$ python -q
>>> import numpy as np
>>> np.set_printoptions(suppress=True, linewidth=200)
>>> tidy = lambda a: np.round(a, 3) + 0
>>> A = np.load("sample6.npy")
>>> A
array([[   1,   -2,    4,   -8],
       [   1,   -1,    1,   -1],
       [   1,    0,    0,    0],
       [   1,    1,    1,    1],
       [   1,    2,    4,    8],
       [   1,    3,    9,   27],
       [   1,    4,   16,   64],
       [   1,    5,   25,  125],
       [   1,    6,   36,  216],
       [   1,    7,   49,  343],
       [   1,    8,   64,  512],
       [   1,    9,   81,  729],
       [   1,   10,  100, 1000]])
>>> left, sv, vt = np.linalg.svd(A)
>>> np.argmax(sv[:-1] / (sv[1:] + 1e-6)) + 1
np.int64(1)
>>> A2 = left[:, :1] @ np.diag(sv[:1]) @ vt[:1]
>>> tidy(np.abs(A - A2).max())
np.float64(11.735)
>>> tidy(np.linalg.norm(A - A2, 2)), tidy(sv[1])
(np.float64(27.481), np.float64(27.481))
>>> round(np.log10(np.linalg.cond(A)))
3
>>> [round(float(x), 3) for x in np.linalg.svd(A, compute_uv=False)[:3]]
[1415.432, 27.481, 3.871]
>>> np.linalg.matrix_rank(A, rtol=0.1)
np.int64(1)
>>> np.linalg.cond(A) > 100
np.True_
>>> Q, vecs = np.linalg.qr(A[:, :3])[0], np.linalg.qr(A[:, 3:])[0]
>>> sv = np.linalg.svd(Q.T @ vecs, compute_uv=False)
>>> tidy(np.degrees(np.arccos(sv.clip(0, 1))))
array([5.855])
>>> tidy(np.linalg.norm(Q @ Q.T - vecs @ vecs.T, 2))
np.float64(1.0)
>>> (sv > 0.9).sum()
np.int64(1)
>>> tidy(sv)
array([0.995])
>>> vec = np.array([1, 1, 5, 1])
>>> y = A @ vec
>>> tidy(np.linalg.solve(A.T @ A, A.T @ y))
array([1., 1., 5., 1.])
>>> tidy(np.linalg.lstsq(A, y)[0])
array([1., 1., 5., 1.])
>>> rng = np.random.default_rng(530522)
>>> y = y + 0.1 * rng.normal(size=13)
>>> print(tidy(y))
[  10.966    3.956    1.054    7.78    30.94    76.075  148.949  255.985  403.168  595.987  840.889 1144.06  1510.989]
>>> beta, *_ = np.linalg.lstsq(A, y)
>>> print([round(float(np.linalg.norm(np.linalg.solve(A.T @ A + lam * np.eye(4), A.T @ y))), 2) for lam in (0, 1, 10, 100)])
[5.29, 5.27, 5.19, 4.69]
>>> tidy(np.linalg.norm(y - A @ beta))
np.float64(0.312)
>>> A2 = np.c_[A[:, :1] @ np.array([[2]]), np.array([0, 0, -1, -2, 2, -1, -2, 3, 2, -3, 1, 2, 2])]
>>> A2
array([[ 2,  0],
       [ 2,  0],
       [ 2, -1],
       [ 2, -2],
       [ 2,  2],
       [ 2, -1],
       [ 2, -2],
       [ 2,  3],
       [ 2,  2],
       [ 2, -3],
       [ 2,  1],
       [ 2,  2],
       [ 2,  2]])
>>> np.linalg.matrix_rank(np.c_[A, A2])
np.int64(5)
>>> tidy(np.linalg.norm(A2 - A @ np.linalg.lstsq(A, A2)[0], axis=0))
array([0.   , 6.133])
>>> print(tidy(np.linalg.norm(np.linalg.qr(A)[0].T @ A2, axis=0) ** 2 / ((A2 ** 2).sum(axis=0) + 1e-12)))
[1.    0.164]
>>> M = np.loadtxt("test1.csv", delimiter=",")
>>> M
array([[-1.04 , -0.672, -0.654, -0.228,  0.447, -0.369],
       [-3.251, -3.062,  0.403,  1.598, -1.641, -1.796],
       [ 1.214,  3.592,  3.426,  1.457, -1.583, -3.58 ],
       [ 3.488,  2.103, -0.146, -0.317,  2.153, -1.236],
       [ 2.29 ,  1.258, -0.003, -0.3  ,  0.702,  1.293],
       [ 5.327,  7.197,  3.943, -0.428,  0.246, -0.824],
       [-5.233, -4.307, -0.467,  0.958, -2.125, -0.791],
       [ 3.376,  3.347,  0.99 , -0.948,  1.169,  0.553],
       [-0.723, -2.637, -1.673,  1.037,  0.437,  1.276],
       [-4.096, -5.622, -1.603,  0.684, -1.167,  1.02 ],
       [-2.209, -2.246,  0.371,  0.623, -1.177, -1.084],
       [ 1.529,  3.873,  3.207, -0.736, -1.034, -2.008],
       [ 1.361,  1.842,  1.057, -0.118,  0.304, -1.536],
       [-1.886, -3.225, -1.038,  0.62 ,  0.191, -1.492],
       [-0.988,  0.066, -0.195,  0.416, -0.3  , -1.459],
       [ 0.641, -3.256, -2.9  ,  0.279,  1.877,  1.713],
       [-4.079, -1.952,  0.909,  1.078, -2.422, -1.472],
       [ 0.638, -0.245, -1.013,  0.521,  0.565, -0.892],
       [-1.168, -0.253,  1.12 ,  0.637, -0.728, -1.833],
       [ 5.444,  6.909,  2.992, -1.25 ,  0.465, -0.483],
       [ 3.232,  3.659,  1.239, -0.782,  0.793,  0.746],
       [ 1.742,  0.999, -0.341, -0.448,  1.076, -0.021],
       [-0.936, -2.51 , -0.701,  1.606,  0.373, -1.502],
       [ 2.486,  4.618,  2.95 ,  0.857,  0.3  , -5.381],
       [-5.683, -6.103, -1.605,  0.577, -1.887,  1.146],
       [ 1.935,  2.473,  0.998,  0.124,  0.462, -0.817],
       [-3.597, -3.9  ,  0.485,  1.183, -2.828,  2.439],
       [-2.437, -0.34 ,  0.647, -0.022, -1.392, -0.64 ],
       [ 0.833,  1.061,  0.853,  0.465, -0.453, -0.251],
       [ 2.405,  2.632,  0.404,  0.184,  0.822,  0.12 ],
       [ 3.35 ,  2.623, -0.099, -0.548,  1.279,  1.81 ],
       [-1.254, -3.368, -2.93 ,  0.59 ,  0.568,  2.324],
       [ 3.268,  1.865, -1.039, -0.318,  1.378,  2.488],
       [ 1.088,  3.902,  3.663,  0.158, -1.849, -1.387],
       [-0.663,  3.568,  4.395,  0.305, -2.95 , -3.019],
       [ 1.149,  2.268,  1.94 ,  0.744, -0.434, -1.706]])
>>> Xs = M - M.mean(axis=0)
>>> vecs = np.linalg.svd(Xs)[2][:5]
>>> A2 = Xs - Xs @ vecs.T @ vecs
>>> np.linalg.norm(A2, axis=1).round(6).argmax()
np.int64(17)
>>> tidy((Xs @ vecs.T).std(axis=0))
array([4.482, 2.379, 1.17 , 0.485, 0.3  ])
>>> print(tidy(np.cov(Xs @ vecs.T, rowvar=False)))
[[20.665  0.     0.     0.     0.   ]
 [ 0.     5.821  0.     0.     0.   ]
 [ 0.     0.     1.407  0.     0.   ]
 [ 0.     0.     0.     0.242  0.   ]
 [ 0.     0.     0.     0.     0.092]]
>>> tidy(np.linalg.norm(A2) / np.linalg.norm(Xs))
np.float64(0.026)
>>> A2 = M + rng.integers(-2, 3, (36, 5)) @ rng.integers(-2, 3, (5, 6))
>>> tidy(A2)
array([[ -4.04 ,  -2.672,  -1.654,   0.772,   0.447,   3.631],
       [ -1.251,  -4.062,  -2.597,   4.598,   1.359,   8.204],
       [ -5.786,  -0.408,   4.426,   2.457,  -3.583,  -1.58 ],
       [ -3.512,  -0.897,   1.854,   0.683,  -0.847,  -2.236],
       [  4.29 ,   2.258,  -3.003,  -3.3  ,   2.702,  -2.707],
       [  3.327,   7.197,   7.943,  -3.428,  -2.754,  -9.824],
       [ -3.233,  -4.307,  -0.467,   6.958,  -1.125,   9.209],
       [  5.376,   5.347,   2.99 ,   0.052,   0.169,  -2.447],
       [ -2.723,  -1.637,   3.327,   1.037,  -3.563,  -5.724],
       [-11.096,  -9.622,  -2.603,   1.684,  -2.167,   1.02 ],
       [  5.791,   0.754,  -2.629,   0.623,   2.823,   3.916],
       [ -0.471,   2.873,   8.207,   4.264,  -4.034,   1.992],
       [ -0.639,   0.842,   4.057,  -2.118,  -1.696,  -8.536],
       [ -6.886,  -8.225,  -1.038,   5.62 ,   0.191,   7.508],
       [  8.012,   2.066,  -1.195,  -4.584,   3.7  ,  -3.459],
       [ -0.359,  -1.256,  -5.9  ,   1.279,   1.877,   3.713],
       [ -0.079,  -0.952,   1.909,   0.078,  -1.422,   0.528],
       [  3.638,   1.755,  -6.013,  -0.479,   3.565,   1.108],
       [  4.832,   3.747,   3.12 ,  -0.363,  -0.728,  -2.833],
       [  2.444,   6.909,   5.992,   2.75 ,  -2.535,   0.517],
       [ -2.768,  -0.341,   3.239,   2.218,  -1.207,   3.746],
       [  3.742,   2.999,   3.659,  -0.448,  -0.924,  -4.021],
       [ -6.936,  -5.51 ,   0.299,   7.606,  -1.627,   5.498],
       [  4.486,   5.618,   3.95 ,  -2.143,   0.3  ,  -9.381],
       [  4.317,  -2.103,  -1.605,   0.577,   1.113,   5.146],
       [  1.935,   2.473,  -3.002,  -5.876,   2.462,  -6.817],
       [ -2.597,  -1.9  ,  -2.515,   1.183,  -1.828,   1.439],
       [ -0.437,   0.66 ,  -0.353,   1.978,  -0.392,   4.36 ],
       [  0.833,   1.061,  -3.147,   4.465,   1.547,   7.749],
       [  4.405,   5.632,   5.404,   1.184,  -2.178,  -3.88 ],
       [  6.35 ,   4.623,   0.901,   1.452,   1.279,   6.81 ],
       [  2.746,  -2.368,   0.07 ,   2.59 ,   0.568,   3.324],
       [  5.268,   2.865,  -2.039,  -3.318,   2.378,  -3.512],
       [ -7.912,  -1.098,   5.663,   4.158,  -4.849,   2.613],
       [ -5.663,   0.568,   2.395,  -1.695,  -2.95 ,  -5.019],
       [ -2.851,  -0.732,   0.94 ,   3.744,  -0.434,   2.294]])
>>> np.abs(A2 - M).sum(axis=1)
array([11., 22., 17., 17., 15., 21., 19., 11., 19., 14., 23., 20., 17., 24., 23.,  9., 10., 16., 14., 14., 20., 14., 25., 11., 21., 18.,  8., 12., 18., 18., 13., 11., 14., 27., 14., 15.])
>>> print(np.linalg.matrix_rank(A2 - M, tol=1e-8))
5
>>> dist = np.linalg.norm(A2[:, None] - A2[None], axis=-1)
>>> dist.mean(axis=1).argmax()
np.int64(9)
>>> print(dist[18].round(6).argsort(kind="stable")[:4])
[18 21  7 29]
>>> np.linalg.matrix_rank(dist ** 2)
np.int64(8)
>>> A2 = np.array([[-3, 2], [-1, -1], [-3, -1], [2, 1], [-1, 2], [-3, 2]])
>>> np.linalg.matrix_rank(M @ A2)
np.int64(2)
>>> np.linalg.matrix_rank(np.vstack([M, A2.T]))
np.int64(6)
>>> tidy(np.einsum("ij->j", M))
array([  7.553,  16.157,  19.585,  10.258,  -8.363, -18.651])
>>> E = (rng.random((16, 16)) < 0.3) + np.eye(16)
>>> E /= E.sum(axis=1, keepdims=True)
>>> print(tidy(E))
[[0.143 0.    0.    0.    0.143 0.143 0.    0.    0.    0.    0.143 0.    0.    0.143 0.143 0.143]
 [0.167 0.167 0.    0.    0.    0.    0.    0.167 0.    0.167 0.    0.167 0.167 0.    0.    0.   ]
 [0.    0.167 0.167 0.    0.    0.    0.    0.    0.167 0.    0.167 0.    0.167 0.    0.167 0.   ]
 [0.    0.    0.111 0.111 0.111 0.    0.    0.    0.111 0.111 0.    0.111 0.111 0.    0.111 0.111]
 [0.    0.    0.    0.2   0.2   0.    0.    0.2   0.    0.    0.    0.    0.2   0.    0.    0.2  ]
 [0.143 0.    0.143 0.    0.    0.143 0.    0.    0.143 0.    0.    0.    0.    0.143 0.143 0.143]
 [0.    0.    0.    0.    0.    0.    0.333 0.    0.    0.    0.    0.    0.    0.333 0.333 0.   ]
 [0.    0.167 0.    0.167 0.    0.    0.    0.167 0.167 0.    0.    0.167 0.167 0.    0.    0.   ]
 [0.    0.    0.167 0.167 0.    0.    0.    0.167 0.167 0.    0.    0.    0.167 0.    0.167 0.   ]
 [0.    0.2   0.2   0.    0.2   0.    0.    0.    0.    0.2   0.    0.    0.    0.    0.2   0.   ]
 [0.    0.    0.    0.    0.25  0.25  0.25  0.    0.    0.    0.25  0.    0.    0.    0.    0.   ]
 [0.    0.    0.2   0.2   0.    0.    0.    0.2   0.    0.    0.    0.4   0.    0.    0.    0.   ]
 [0.    0.    0.    0.167 0.    0.    0.    0.167 0.    0.    0.    0.167 0.333 0.167 0.    0.   ]
 [0.    0.    0.5   0.    0.    0.    0.    0.    0.    0.    0.    0.    0.    0.5   0.    0.   ]
 [0.    0.    0.2   0.    0.    0.2   0.    0.    0.    0.    0.2   0.    0.2   0.    0.2   0.   ]
 [0.167 0.    0.    0.167 0.167 0.    0.167 0.    0.    0.    0.    0.    0.167 0.    0.    0.167]]
>>> # row-stochastic, so 1 is an eigenvalue
>>> t3 = np.stack([E, -3 * E, E[::-1]])
>>> np.linalg.matrix_rank(t3)
array([16, 16, 16])
>>> X = np.load("mat.npy")
>>> X
array([[-2., -1., -2.,  0.,  2.,  0.,  0.,  0.,  3.,  6.,  4.,  8.,  2.,  5.],
       [ 2., -1.,  2., -2., -2., -2.,  0.,  1.,  0.,  2.,  8.,  3.,  7.,  6.],
       [ 0., -2.,  2.,  2.,  0.,  2., -1.,  2.,  2.,  1.,  7.,  4.,  7.,  9.],
       [ 2.,  0., -2.,  0.,  1., -1.,  1., -2.,  0.,  9.,  6.,  2.,  3.,  9.],
       [-2.,  1., -1., -2.,  2.,  2.,  1., -2.,  8.,  3.,  1.,  3.,  8.,  9.],
       [ 0.,  2., -1.,  2.,  0., -1.,  1., -2.,  7.,  4.,  7.,  3.,  0.,  8.],
       [ 0.,  0., -2., -1., -2.,  2., -2., -1.,  9.,  1.,  1.,  8.,  7.,  3.],
       [ 2.,  2.,  0.,  2.,  0.,  1., -1.,  0.,  6.,  2.,  9.,  0.,  3.,  7.],
       [ 0.,  0.,  0.,  0.,  0.,  0.,  0.,  0., -4.,  4.,  1.,  2., -5.,  4.],
       [ 0.,  0.,  0.,  0.,  0.,  0.,  0.,  0.,  5., -4., -4., -2., -5., -4.],
       [ 0.,  0.,  0.,  0.,  0.,  0.,  0.,  0.,  2., -1.,  3.,  2., -5., -2.],
       [ 0.,  0.,  0.,  0.,  0.,  0.,  0.,  0., -2., -2.,  0., -3.,  4.,  5.],
       [ 0.,  0.,  0.,  0.,  0.,  0.,  0.,  0., -3.,  0.,  2., -2., -1.,  5.],
       [ 0.,  0.,  0.,  0.,  0.,  0.,  0.,  0.,  2.,  2., -5., -3.,  3., -3.]])
>>> np.allclose(X @ X.T, X.T @ X)
False
>>> print(tidy(np.abs(np.linalg.eigvals(X)).max()))
10.358
>>> np.linalg.cond(X) > 100
np.True_
>>> [round(float(x), 3) for x in np.linalg.svd(X, compute_uv=False)[:3]]
[35.168, 17.006, 13.783]
>>> np.argsort(-np.linalg.norm(X, axis=0).round(6), kind="stable")[:3]
array([13, 10, 12])
>>> np.linalg.matrix_rank(X, rtol=0.1)
np.int64(8)
>>> feats = np.loadtxt("layer10.csv", delimiter=",")
>>> print(feats)
[[21.845  3.523 10.599 30.181 11.341 28.856  0.938 44.798 18.447 40.727]
 [21.422  5.099 10.758 31.887 10.788 29.594 -1.306 44.886 19.287 39.003]
 [19.962  4.622  7.99  30.376  8.907 31.507  0.304 44.286 20.601 41.244]
 [20.156  4.974  8.769 29.924 10.363 30.043 -0.546 44.946 20.335 39.102]
 [20.536  5.197  8.164 30.394  8.121 31.263  0.286 44.154 19.673 41.59 ]
 [20.679  5.161 10.191 29.526  9.641 28.774 -0.352 44.207 22.376 41.279]
 [18.587  5.003  9.56  29.682  9.28  28.805  0.395 44.082 19.73  39.17 ]
 [21.106  5.589 12.107 28.697 11.128 29.841  0.594 47.12  21.145 38.241]
 [21.046  6.492  8.447 30.428 10.802 32.184 -0.896 44.997 20.482 40.592]
 [20.009  6.023 11.99  30.373 11.484 30.289  1.016 43.987 20.247 40.68 ]
 [20.889  4.663  9.696 29.611  9.642 30.017  0.53  43.692 19.169 41.878]
 [20.375  5.452 11.167 30.64   9.787 30.611  0.147 44.176 21.131 38.998]
 [21.182  4.095 10.563 29.971  9.556 29.58   0.529 44.412 19.045 39.053]
 [20.157  3.705 10.489 30.667 10.641 31.011  0.548 44.702 18.716 39.609]
 [20.652  4.541 10.049 30.784  9.949 31.529  0.042 44.298 20.879 39.44 ]
 [19.796  4.543 11.821 30.901 10.155 28.978 -0.156 45.635 20.45  39.463]
 [20.441  5.068  9.612 28.733  9.214 29.017 -0.712 44.119 19.604 39.114]
 [19.532  6.745  9.442 29.298 10.253 30.901 -0.604 42.99  18.832 39.193]
 [20.81   4.852  9.791 30.418  9.472 30.565 -1.113 44.998 18.954 39.879]
 [19.143  5.218 10.654 31.433  9.327 29.518 -1.228 45.067 19.075 39.218]
 [18.186  7.318 10.341 30.267 10.936 29.348  0.43  45.714 18.962 41.404]
 [21.732  5.875 10.721 29.189  9.543 29.616 -0.45  45.764 20.54  39.26 ]
 [19.635  5.958  9.771 30.648 12.692 30.022 -1.791 43.816 21.457 41.399]
 [21.308  5.701  9.445 30.472 11.336 29.314  0.915 45.589 20.122 38.872]
 [22.239  4.145  9.68  31.705  9.902 30.555  0.532 43.965 19.94  39.095]
 [21.68   4.801  9.95  29.875  8.273 30.17   0.07  44.492 21.353 39.797]
 [19.966  4.476 11.546 28.127  9.972 29.718 -1.51  42.925 21.078 38.937]
 [20.937  5.468 11.161 30.765  9.927 29.598  0.671 43.702 19.192 38.989]
 [19.312  7.236 10.372 30.337 10.152 30.145 -0.541 44.229 21.151 42.451]
 [22.467  6.369 10.296 28.426 10.44  29.402 -0.965 46.219 20.992 39.33 ]
 [20.338  4.253  9.387 30.839 12.088 28.442 -0.512 45.076 21.884 39.566]
 [20.016  4.944  9.943 29.511  9.128 31.744 -0.673 45.682 20.466 39.589]
 [20.704  5.548  9.991 29.071  9.987 31.498 -0.476 46.233 21.043 38.136]
 [20.141  5.585  9.77  30.314 11.073 31.125 -1.612 45.393 19.948 39.08 ]
 [21.47   3.183  8.765 30.807 10.894 29.127  0.02  44.747 19.991 40.664]
 [19.6    5.423  8.404 30.095  8.856 29.963 -0.04  45.429 20.498 41.198]
 [18.715  3.729  9.509 31.448  9.557 29.017 -0.2   44.435 21.205 41.366]
 [21.618  4.679  9.002 30.201 11.559 29.96   0.405 45.626 19.341 40.487]
 [18.533  5.842  9.612 32.    11.16  31.375 -0.571 44.388 17.861 39.966]
 [18.949  4.821 10.262 30.8   11.24  29.444 -0.628 45.145 19.629 40.513]
 [19.245  5.042  9.182 30.246 10.991 30.335 -1.666 46.284 19.092 38.513]
 [20.184  4.877 10.312 29.564 10.363 29.357 -0.384 43.491 19.788 40.324]
 [19.088  4.303 10.372 29.275 10.206 29.261  1.29  44.883 20.141 40.707]
 [18.364  3.392 11.19  28.477  8.714 31.601 -1.242 43.172 19.192 40.703]]
>>> left, sv, vt = np.linalg.svd(feats)
>>> np.argmax(sv[:-1] / (sv[1:] + 1e-6)) + 1
np.int64(1)
>>> tidy(sv)
array([532.926,   8.749,   7.465,   7.236,   7.126,   6.183,   5.423,   5.265,   4.511,   4.003])
>>> A2 = left[:, :1] @ np.diag(sv[:1]) @ vt[:1]
>>> np.linalg.matrix_rank(feats, rtol=0.05)
np.int64(1)
>>> tidy(np.linalg.norm(feats - A2, 2)), tidy(sv[1])
(np.float64(8.749), np.float64(8.749))
>>> print(tidy(np.linalg.norm(feats - A2) / np.linalg.norm(feats)))
0.036
>>> tidy(np.abs(feats - A2).max())
np.float64(2.373)
